>>> import numpy as np
>>> import numpy.linalg as la
>>> np.set_printoptions(precision=2, suppress=True, linewidth=160)
>>> A = np.loadtxt("x.csv", delimiter=",")
>>> A
array([[ 5.,  4.,  0.,  0.,  0.,  0.,  0.,  0.,  0.,  0.,  0.],
       [ 4.,  0.,  4.,  0.,  0.,  0.,  0.,  0.,  0.,  0.,  0.],
       [ 0.,  4.,  0.,  4.,  0.,  0.,  0.,  0.,  0.,  0.,  0.],
       [ 0.,  0.,  4.,  4.,  4.,  0.,  0.,  0.,  0.,  0.,  0.],
       [ 0.,  0.,  0.,  4., -4.,  4.,  0.,  0.,  0.,  0.,  0.],
       [ 0.,  0.,  0.,  0.,  4., -1.,  4.,  0.,  0.,  0.,  0.],
       [ 0.,  0.,  0.,  0.,  0.,  4.,  0.,  4.,  0.,  0.,  0.],
       [ 0.,  0.,  0.,  0.,  0.,  0.,  4.,  3.,  4.,  0.,  0.],
       [ 0.,  0.,  0.,  0.,  0.,  0.,  0.,  4.,  2.,  4.,  0.],
       [ 0.,  0.,  0.,  0.,  0.,  0.,  0.,  0.,  4.,  1.,  4.],
       [ 0.,  0.,  0.,  0.,  0.,  0.,  0.,  0.,  0.,  4.,  1.]])
>>> ev, V = la.eigh(A)
>>> x = np.array([5, 1, 5, -4, -3, 2, 0, 3, 2, -3, -2])
>>> la.eigvalsh(A[1:, 1:])
array([-8.59, -5.53, -4.78, -3.38, -0.2 ,  2.11,  3.39,  5.84,  8.14,  9.  ])
>>> np.round(x @ A @ x / (x @ x), 2), round(float(ev[0]), 2), round(ev[-1], 2)
(np.float64(2.01), -8.6, np.float64(9.01))
>>> J = np.array([[0, 2, 0, -3, 1, 2, -1],
...     [2, 3, 3, 1, 0, 1, -1],
...     [1, 1, -3, -3, 1, 2, 2],
...     [3, 0, 3, 3, 2, 1, 3],
...     [1, -2, 2, -3, 1, 3, 0],
...     [3, 2, -3, 1, -2, -1, -3],
...     [-3, 0, -2, -3, -1, 3, 1],
...     [0, -1, -1, 0, 2, -3, 2],
...     [3, 3, 2, 1, 2, -2, 0],
...     [-3, 1, -2, -3, 1, -2, 1]])
>>> J[-1] = J[0] + -1 * J[1]
>>> J
array([[ 0,  2,  0, -3,  1,  2, -1],
       [ 2,  3,  3,  1,  0,  1, -1],
       [ 1,  1, -3, -3,  1,  2,  2],
       [ 3,  0,  3,  3,  2,  1,  3],
       [ 1, -2,  2, -3,  1,  3,  0],
       [ 3,  2, -3,  1, -2, -1, -3],
       [-3,  0, -2, -3, -1,  3,  1],
       [ 0, -1, -1,  0,  2, -3,  2],
       [ 3,  3,  2,  1,  2, -2,  0],
       [-2, -1, -3, -4,  1,  1,  0]])
>>> Y = np.c_[J[:, :4] @ np.array([[-2, 1, -2, 0], [-3, 1, -1, 1], [-1, 2, -1, -2], [1, 1, 2, -3]]), np.array([2, -2, 2, 2, 1, -1, 1, 2, 1, 2])]
>>> Y
array([[ -9,  -1,  -8,  11,   2],
       [-15,  12,  -8,  -6,  -2],
       [ -5,  -7,  -6,  16,   2],
       [ -6,  12,  -3, -15,   2],
       [ -1,   0,  -8,   3,   1],
       [ -8,   0,  -3,   5,  -1],
       [  5, -10,   2,  13,   1],
       [  4,  -3,   2,   1,   2],
       [-16,  11,  -9,  -4,   1],
       [  6, -13,   0,  17,   2]])
>>> print(la.matrix_rank(np.c_[J, Y]))
8
>>> np.round(la.norm(Y - J @ la.lstsq(J, Y)[0], axis=0), 2) + 0
array([0.  , 0.  , 0.  , 0.  , 1.61])
>>> E = np.load("run18.npy")
>>> E
array([[ 0,  2, -6, -7,  1,  7, -1,  5,  2, -3, -2],
       [-2,  0,  4,  6,  0, -6, -1, -2, -4,  3, -5],
       [ 6, -4,  0,  5,  3,  8, -9,  7,  0,  2, -3],
       [ 7, -6, -5,  0, -4, -5,  8, -1,  3,  6,  2],
       [-1,  0, -3,  4,  0, -6, -6,  3,  6,  1, -3],
       [-7,  6, -8,  5,  6,  0,  0,  0,  4,  2, -1],
       [ 1,  1,  9, -8,  6,  0,  0,  5, -2, -4,  0],
       [-5,  2, -7,  1, -3,  0, -5,  0, -1, -7,  4],
       [-2,  4,  0, -3, -6, -4,  2,  1,  0,  2,  4],
       [ 3, -3, -2, -6, -1, -2,  4,  7, -2,  0, -5],
       [ 2,  5,  3, -2,  3,  1,  0, -4, -4,  5,  0]])
>>> # antisymmetric, zero diagonal
>>> Y = np.array([[0, 0],
...     [-3, 1],
...     [3, 0],
...     [-1, 2],
...     [-3, -2],
...     [0, 1],
...     [-3, 1],
...     [0, 3],
...     [-3, -1],
...     [-2, 0],
...     [0, -1]])
>>> np.einsum("ik,kj->ji", E, Y)
array([[-17,  15,  21, -30, -15, -81,  28,  13,  -1,   6, -11],
       [  7,   8,  23,  -3,   2,   1, -10,   2,   7,  17, -12]])
>>> print(np.einsum("ij,ij->i", E, E))
[182 147 293 265 153 231 228 179 106 157 109]
>>> print(la.matrix_rank(np.vstack([E, Y.T])))
11
>>> Y = J / np.sqrt((J ** 2).mean(axis=1, keepdims=True))
>>> Y[6]
array([-1.38,  0.  , -0.92, -1.38, -0.46,  1.38,  0.46])
>>> print(la.matrix_rank(Y) == la.matrix_rank(J))
True
>>> la.matrix_rank(J - J.mean(axis=1, keepdims=True))
np.int64(6)
>>> la.norm(Y, axis=1)
array([2.65, 2.65, 2.65, 2.65, 2.65, 2.65, 2.65, 2.65, 2.65, 2.65])
>>> mat = np.load("dump.npy")
>>> mat
array([[ 5, -5, -4, -5, -2,  7, -6,  2],
       [ 2,  5, -5, -4, -5, -2,  7, -6],
       [-6,  2,  5, -5, -4, -5, -2,  7],
       [ 7, -6,  2,  5, -5, -4, -5, -2],
       [-2,  7, -6,  2,  5, -5, -4, -5],
       [-5, -2,  7, -6,  2,  5, -5, -4],
       [-4, -5, -2,  7, -6,  2,  5, -5],
       [-5, -4, -5, -2,  7, -6,  2,  5]])
>>> O, R = la.qr(mat)
>>> round(abs(R[0, 0]), 2), round(la.norm(mat[:, 0]), 2)
(np.float64(13.56), np.float64(13.56))
>>> print(np.sort(np.abs(la.eigvals(mat))))
[ 6.    8.   11.95 11.95 13.93 13.93 18.69 18.69]
>>> la.matrix_power(mat, 2)
array([[ -13,  -34,   38, -102,  110,  106,  -85,   44],
       [  44,  -13,  -34,   38, -102,  110,  106,  -85],
       [ -85,   44,  -13,  -34,   38, -102,  110,  106],
       [ 106,  -85,   44,  -13,  -34,   38, -102,  110],
       [ 110,  106,  -85,   44,  -13,  -34,   38, -102],
       [-102,  110,  106,  -85,   44,  -13,  -34,   38],
       [  38, -102,  110,  106,  -85,   44,  -13,  -34],
       [ -34,   38, -102,  110,  106,  -85,   44,  -13]])
>>> (mat - mat.T) / 2
array([[ 0. , -3.5,  1. , -6. ,  0. ,  6. , -1. ,  3.5],
       [ 3.5,  0. , -3.5,  1. , -6. ,  0. ,  6. , -1. ],
       [-1. ,  3.5,  0. , -3.5,  1. , -6. ,  0. ,  6. ],
       [ 6. , -1. ,  3.5,  0. , -3.5,  1. , -6. ,  0. ],
       [ 0. ,  6. , -1. ,  3.5,  0. , -3.5,  1. , -6. ],
       [-6. ,  0. ,  6. , -1. ,  3.5,  0. , -3.5,  1. ],
       [ 1. , -6. ,  0. ,  6. , -1. ,  3.5,  0. , -3.5],
       [-3.5,  1. , -6. ,  0. ,  6. , -1. ,  3.5,  0. ]])
>>> print(round(float(np.abs(la.eigvals(mat)).max()), 2))
18.69
>>> np.allclose(mat, mat.T)
False
>>> x = np.array([2, -4, -1, 5, -1, 5, -2, 3])
>>> mat @ x
array([ 64, -68, -46,  50, -53, -18,  40, -25])
>>> mat @ np.eye(8)[4]
array([-2., -5., -4., -5.,  5.,  2., -6.,  7.])
>>> mat @ np.ones(8)
array([-8., -8., -8., -8., -8., -8., -8., -8.])
>>> mat @ (2 * x)
array([ 128, -136,  -92,  100, -106,  -36,   80,  -50])
>>> F = np.loadtxt("sample11.csv", delimiter=",")
>>> print(F)
[[ 4.84  5.96 -3.33 -5.62 -1.5  -2.8 ]
 [ 2.84  4.89 -4.34 -6.81 -0.11 -3.13]
 [ 4.    5.22 -4.62 -5.38 -0.18 -3.41]
 [ 3.3   7.4  -5.64 -6.93  1.28 -2.45]
 [ 3.7   4.91 -3.21 -6.03 -1.07 -2.42]
 [ 4.61  6.52 -2.8  -5.73  0.93 -3.04]
 [ 4.79  5.61 -2.72 -6.04 -0.75 -4.68]
 [ 2.24  5.05 -1.95 -6.62 -0.28 -3.65]
 [ 1.36  6.71 -3.26 -6.71  0.86 -3.51]
 [ 1.15  5.41 -4.03 -5.86 -3.37 -2.6 ]
 [ 2.6   5.38 -2.59 -6.51 -1.47 -3.55]
 [ 3.82  7.49 -3.66 -5.24  1.84 -0.98]
 [ 2.03  6.42 -4.02 -7.53 -0.13 -1.7 ]
 [ 1.12  5.9  -3.99 -4.56  2.28 -2.26]
 [ 3.27  4.28 -2.65 -5.79  0.76 -2.39]
 [ 3.08  6.79 -2.33 -7.7  -1.87 -3.72]
 [ 2.18  5.46 -2.84 -6.18 -1.69 -2.98]
 [ 1.95  4.85  0.32 -5.42  0.37 -0.78]]
>>> basis = F[[4, 7]].astype(float)
>>> for _ in range(6):
...     labels = la.norm(F[:, None] - basis, axis=-1).argmin(axis=1)
...     basis = np.array([F[labels == j].mean(axis=0) for j in range(2)])
... 
>>> labels
array([0, 0, 0, 0, 0, 0, 0, 1, 1, 1, 1, 0, 1, 0, 0, 1, 1, 1])
>>> print(basis)
[[ 3.63  5.82 -3.7  -5.81  0.35 -2.76]
 [ 2.07  5.76 -2.59 -6.57 -0.95 -2.81]]
>>> np.bincount(labels)
array([10,  8])
>>> np.abs(basis[1] - basis[0]).argmax()
np.int64(0)
>>> basis.shape
(2, 6)
>>> np.round(np.abs(basis).max(), 2)
np.float64(6.57)
>>> M = np.load("block14.npy")
>>> M
array([[ 3.08, -3.22,  1.05, -0.65, -1.14,  1.16, -0.99],
       [ 4.35, -0.28,  1.38, -0.53, -1.8 ,  0.74,  0.25],
       [ 1.02, -0.28, -1.83,  4.19,  1.54, -0.79,  0.08],
       [-1.16,  0.57, -2.32, -1.34, -2.34,  3.25, -0.39],
       [-1.24, -3.04, -0.78,  0.04, -1.83, -1.7 ,  2.72],
       [ 1.64, -0.32,  0.98, -0.52,  2.82, -0.77, -3.52],
       [-1.59,  0.81, -1.8 ,  0.54, -1.8 ,  2.02, -3.31],
       [-0.44,  1.78,  1.9 ,  0.05,  1.66,  3.5 , -1.74],
       [-1.7 , -0.91, -2.71, -2.19,  0.18,  0.1 ,  3.02],
       [-4.68,  0.2 , -1.22, -0.28, -0.62,  0.48, -0.93],
       [-2.62, -0.62, -2.75,  0.4 , -0.19, -2.98, -1.04],
       [ 3.7 ,  0.66,  1.91, -1.81, -1.21, -1.17,  1.06],
       [-2.32,  0.36,  1.87, -1.73,  0.7 ,  3.54,  0.04],
       [-2.79, -0.65, -1.82, -3.45,  0.91,  0.12, -0.83],
       [-3.45,  0.48,  1.3 ,  2.16, -2.32, -0.48, -0.98],
       [ 0.09,  3.41,  1.88,  2.47, -0.47,  0.83, -1.69],
       [ 1.84,  1.3 ,  1.07, -1.25,  2.71,  1.71, -2.63],
       [ 3.14, -1.4 ,  0.88,  0.58,  1.72, -2.22, -2.04],
       [ 0.09,  0.53,  0.41, -1.39,  1.89,  0.58, -4.33],
       [ 2.87, -1.43,  1.05,  0.21,  2.14,  1.79, -2.4 ],
       [-1.78, -2.62, -3.1 ,  0.13,  0.31,  2.2 , -0.61],
       [ 0.69,  0.21,  0.8 , -1.78,  0.79,  2.8 , -3.5 ],
       [ 1.63, -0.36,  3.83,  1.42,  0.74,  1.04,  1.98],
       [-1.76,  1.95, -1.32, -2.64,  1.5 , -1.87,  1.91],
       [ 1.68,  2.06, -0.72, -1.77, -1.59,  3.43, -0.11],
       [-0.15,  3.91, -0.29,  0.41,  0.04, -3.06,  0.29],
       [-0.33,  1.93, -0.04,  2.4 ,  3.82,  0.21,  0.9 ],
       [-0.22,  2.28,  0.54,  2.46, -2.3 , -0.95,  2.69],
       [ 0.55,  3.23,  2.13, -1.81,  0.17,  2.42, -0.78],
       [-2.07,  1.67, -1.75,  0.85,  3.57, -0.11, -1.17],
       [-0.39,  0.21, -0.68,  3.92, -0.4 , -2.39, -1.77],
       [ 1.65,  2.27, -3.62, -0.73,  0.51,  0.76, -1.63],
       [ 3.01, -1.58,  1.75,  1.49,  2.37,  1.59, -0.21]])
>>> rng = np.random.default_rng(11882)
>>> labels = rng.permutation(7)
>>> Y = M[:, labels] * rng.choice([-1, 1], 7)
>>> Y
array([[ 1.16, -1.05, -0.99,  1.14,  3.08, -0.65,  3.22],
       [ 0.74, -1.38,  0.25,  1.8 ,  4.35, -0.53,  0.28],
       [-0.79,  1.83,  0.08, -1.54,  1.02,  4.19,  0.28],
       [ 3.25,  2.32, -0.39,  2.34, -1.16, -1.34, -0.57],
       [-1.7 ,  0.78,  2.72,  1.83, -1.24,  0.04,  3.04],
       [-0.77, -0.98, -3.52, -2.82,  1.64, -0.52,  0.32],
       [ 2.02,  1.8 , -3.31,  1.8 , -1.59,  0.54, -0.81],
       [ 3.5 , -1.9 , -1.74, -1.66, -0.44,  0.05, -1.78],
       [ 0.1 ,  2.71,  3.02, -0.18, -1.7 , -2.19,  0.91],
       [ 0.48,  1.22, -0.93,  0.62, -4.68, -0.28, -0.2 ],
       [-2.98,  2.75, -1.04,  0.19, -2.62,  0.4 ,  0.62],
       [-1.17, -1.91,  1.06,  1.21,  3.7 , -1.81, -0.66],
       [ 3.54, -1.87,  0.04, -0.7 , -2.32, -1.73, -0.36],
       [ 0.12,  1.82, -0.83, -0.91, -2.79, -3.45,  0.65],
       [-0.48, -1.3 , -0.98,  2.32, -3.45,  2.16, -0.48],
       [ 0.83, -1.88, -1.69,  0.47,  0.09,  2.47, -3.41],
       [ 1.71, -1.07, -2.63, -2.71,  1.84, -1.25, -1.3 ],
       [-2.22, -0.88, -2.04, -1.72,  3.14,  0.58,  1.4 ],
       [ 0.58, -0.41, -4.33, -1.89,  0.09, -1.39, -0.53],
       [ 1.79, -1.05, -2.4 , -2.14,  2.87,  0.21,  1.43],
       [ 2.2 ,  3.1 , -0.61, -0.31, -1.78,  0.13,  2.62],
       [ 2.8 , -0.8 , -3.5 , -0.79,  0.69, -1.78, -0.21],
       [ 1.04, -3.83,  1.98, -0.74,  1.63,  1.42,  0.36],
       [-1.87,  1.32,  1.91, -1.5 , -1.76, -2.64, -1.95],
       [ 3.43,  0.72, -0.11,  1.59,  1.68, -1.77, -2.06],
       [-3.06,  0.29,  0.29, -0.04, -0.15,  0.41, -3.91],
       [ 0.21,  0.04,  0.9 , -3.82, -0.33,  2.4 , -1.93],
       [-0.95, -0.54,  2.69,  2.3 , -0.22,  2.46, -2.28],
       [ 2.42, -2.13, -0.78, -0.17,  0.55, -1.81, -3.23],
       [-0.11,  1.75, -1.17, -3.57, -2.07,  0.85, -1.67],
       [-2.39,  0.68, -1.77,  0.4 , -0.39,  3.92, -0.21],
       [ 0.76,  3.62, -1.63, -0.51,  1.65, -0.73, -2.27],
       [ 1.59, -1.75, -0.21, -2.37,  3.01,  1.49,  1.58]])
>>> U, _, Vt = la.svd(M.T @ Y)
>>> np.round(U @ Vt, 2) + 0
array([[ 0.,  0.,  0.,  0.,  1.,  0.,  0.],
       [ 0.,  0.,  0.,  0.,  0.,  0., -1.],
       [ 0., -1.,  0.,  0.,  0.,  0.,  0.],
       [ 0.,  0.,  0.,  0.,  0.,  1.,  0.],
       [ 0.,  0.,  0., -1.,  0.,  0.,  0.],
       [ 1.,  0.,  0.,  0.,  0.,  0.,  0.],
       [ 0.,  0.,  1.,  0.,  0.,  0.,  0.]])
>>> print(np.round(la.lstsq(M, Y)[0], 2) + 0)
[[ 0.  0.  0.  0.  1.  0.  0.]
 [ 0.  0.  0.  0.  0.  0. -1.]
 [ 0. -1.  0.  0.  0.  0.  0.]
 [ 0.  0.  0.  0.  0.  1.  0.]
 [ 0.  0.  0. -1.  0.  0.  0.]
 [ 1.  0.  0.  0.  0.  0.  0.]
 [ 0.  0.  1.  0.  0.  0.  0.]]
